% python3 -q
>>> import numpy as np
>>> np.set_printoptions(precision=2, suppress=True, linewidth=120)
>>> def rd(a):
...     return np.round(a, 2) + 0
... 
>>> mat = np.load("w.npy")
>>> mat
array([[ -6,   0,   0, -15],
       [  4,   0,   0,  10],
       [  4,   0,   0,  10]])
>>> Uu, sig, Vh = np.linalg.svd(mat)
>>> np.argmax(sig[:-1] / (sig[1:] + 1e-6)) + 1
np.int64(1)
>>> out = Uu[:, :1] @ np.diag(sig[:1]) @ Vh[:1]
>>> np.linalg.matrix_rank(out)
np.int64(1)
>>> rd(out)
array([[ -6.,   0.,   0., -15.],
       [  4.,   0.,   0.,  10.],
       [  4.,   0.,   0.,  10.]])
>>> rd(np.abs(mat - out).max())
np.float64(0.0)
>>> rd(np.linalg.norm(mat - out) / np.linalg.norm(mat))
np.float64(0.0)
>>> rank = np.linalg.matrix_rank(out)
>>> rank
np.int64(1)
>>> N = np.linalg.svd(out)[2][rank:].T
>>> N.shape
(4, 3)
>>> t3 = np.stack([mat, 5 * mat, mat[::-1]])
>>> np.linalg.matrix_rank(t3)
array([1, 1, 1])
>>> (t3 @ mat.T).shape
(3, 3, 3)
>>> t3.shape
(3, 3, 4)
>>> np.allclose(mat[:-1].T @ np.linalg.lstsq(mat[:-1].T, mat[-1])[0], mat[-1])
True
>>> np.linalg.lstsq(mat[:-1].T, mat[-1])[2]
np.int32(1)
>>> np.unique(mat.round(6), axis=0).shape
(2, 4)
>>> rd(np.trace(np.linalg.pinv(mat) @ mat))
np.float64(1.0)
>>> rd(mat @ np.linalg.pinv(mat) @ mat)
array([[ -6.,   0.,   0., -15.],
       [  4.,   0.,   0.,  10.],
       [  4.,   0.,   0.,  10.]])
>>> M = np.load("case5.npy")
>>> M
array([[ 8. ,  8. , 34. ],
       [-0.4,  0.4, -0.6],
       [ 0.4, -0.1,  1.5],
       [ 0.7, -0.7, -0.5],
       [ 0.7,  0.7, -0.5],
       [-0.4,  1.3,  0.6],
       [ 1.3, -2.5, -0.7],
       [ 0.1, -0.4, -1.3],
       [-2. ,  0.4,  1.1],
       [-0.9,  0.8,  0.2],
       [ 2.4,  1.1,  1. ]])
>>> f, v = M[8], M[10]
>>> f @ v
np.float64(-3.26)
>>> pr = (f @ v) / (f @ f) * f
>>> np.linalg.matrix_rank(np.outer(f, v))
np.int64(1)
>>> rd(pr)
array([ 1.21, -0.24, -0.67])
>>> x0 = np.array([3, 3, 2])
>>> target = M @ x0
>>> rd(np.linalg.lstsq(M, target)[0])
array([3., 3., 2.])
>>> rd(target)
array([116. ,  -1.2,   3.9,  -1. ,   3.2,   3.9,  -5. ,  -3.5,  -2.6,   0.1,  12.5])
>>> try:
...     np.linalg.solve(M, target)
... except np.linalg.LinAlgError as e:
...     print(repr(e))
... 
LinAlgError('Last 2 dimensions of the array must be square')
>>> rng = np.random.default_rng(88604)
>>> target = target + 0.1 * rng.normal(size=11)
>>> rd(target)
array([116.  ,  -1.39,   4.  ,  -1.07,   3.2 ,   3.94,  -5.05,  -3.5 ,  -2.55,   0.03,  12.56])
>>> coef, *_ = np.linalg.lstsq(M, target)
>>> rd(np.linalg.norm(target - M @ coef))
np.float64(0.25)
>>> rd(coef)
array([3.  , 3.01, 2.  ])
